$ python3 -q
>>> import numpy as np
>>> import numpy.linalg as la
>>> np.set_printoptions(precision=2, suppress=True, linewidth=140)
>>> arr = np.array([[58, 10, 1, -21, 4, -20, -20, -13],
...     [10, 68, -18, -15, 1, -33, -13, 6],
...     [1, -18, 43, 11, 2, 12, 9, -2],
...     [-21, -15, 11, 67, -6, 12, -5, 7],
...     [4, 1, 2, -6, 64, -4, 15, 29],
...     [-20, -33, 12, 12, -4, 45, 24, 4],
...     [-20, -13, 9, -5, 15, 24, 38, 8],
...     [-13, 6, -2, 7, 29, 4, 8, 44]])
>>> B = arr / np.sqrt((arr ** 2).mean(axis=1, keepdims=True))
>>> la.norm(B, axis=1)
array([2.83, 2.83, 2.83, 2.83, 2.83, 2.83, 2.83, 2.83])
>>> B[4]
array([ 0.16,  0.04,  0.08, -0.23,  2.5 , -0.16,  0.59,  1.13])
>>> la.matrix_rank(arr - arr.mean(axis=1, keepdims=True))
np.int64(7)
>>> print(np.allclose(arr, arr.T))
True
>>> np.trace(arr)
np.int64(427)
>>> np.sort(np.abs(la.eigvals(arr)))
array([  7.21,  18.62,  20.72,  33.41,  55.76,  69.49,  91.11, 130.69])
>>> (arr + arr.T) / 2
array([[ 58.,  10.,   1., -21.,   4., -20., -20., -13.],
       [ 10.,  68., -18., -15.,   1., -33., -13.,   6.],
       [  1., -18.,  43.,  11.,   2.,  12.,   9.,  -2.],
       [-21., -15.,  11.,  67.,  -6.,  12.,  -5.,   7.],
       [  4.,   1.,   2.,  -6.,  64.,  -4.,  15.,  29.],
       [-20., -33.,  12.,  12.,  -4.,  45.,  24.,   4.],
       [-20., -13.,   9.,  -5.,  15.,  24.,  38.,   8.],
       [-13.,   6.,  -2.,   7.,  29.,   4.,   8.,  44.]])
>>> round(np.abs(la.eigvals(arr)).max(), 2)
np.float64(130.69)
>>> print(la.svd(arr, compute_uv=False))
[130.69  91.11  69.49  55.76  33.41  20.72  18.62   7.21]
>>> np.zeros(8, 8)
Traceback (most recent call last):
  File "<python-input-14>", line 1, in <module>
    np.zeros(8, 8)
    ~~~~~~~~^^^^^^
TypeError: Cannot interpret '8' as a data type
>>> arr[:, 8]
Traceback (most recent call last):
  File "<python-input-15>", line 1, in <module>
    arr[:, 8]
    ~~~^^^^^^
IndexError: index 8 is out of bounds for axis 1 with size 8
>>> print(np.round(la.norm(arr), 2))
187.78
>>> arr.sum(axis=0)
array([ -1,   6,  58,  50, 105,  40,  56,  83])
>>> arr.mean(axis=0)
array([-0.12,  0.75,  7.25,  6.25, 13.12,  5.  ,  7.  , 10.38])
>>> np.abs(arr).max()
np.int64(68)
>>> F = np.load("out2.npy")
>>> F
array([[6., 1., 1., 1., 1., 1., 1.],
       [1., 6., 1., 1., 1., 1., 1.],
       [1., 1., 6., 1., 1., 1., 1.],
       [1., 1., 1., 6., 1., 1., 1.],
       [1., 1., 1., 1., 6., 1., 1.],
       [1., 1., 1., 1., 1., 6., 1.],
       [1., 1., 1., 1., 1., 1., 6.]])
>>> w, V = la.eigh(F)
>>> x0 = np.array([1, 1, 0, 0, 0, 1, 0])
>>> print(la.eigvalsh(F[1:, 1:]))
[ 5.  5.  5.  5.  5. 11.]
>>> print(x0 @ F @ x0)
24.0
>>> x0 @ F @ x0 / (x0 @ x0), np.round(w[0], 2), w[-1]
(np.float64(8.0), np.float64(5.0), np.float64(12.0))
>>> print(np.abs(F).sum(axis=1).max(), np.abs(w).max())
12.0 12.0
>>> F @ (-1.0) ** np.arange(7)
array([ 6., -4.,  6., -4.,  6., -4.,  6.])
>>> np.sort(np.abs(np.fft.fft(F[0]))), np.sort(la.svd(F, compute_uv=False))
(array([ 5.,  5.,  5.,  5.,  5.,  5., 12.]), array([ 5.,  5.,  5.,  5.,  5.,  5., 12.]))
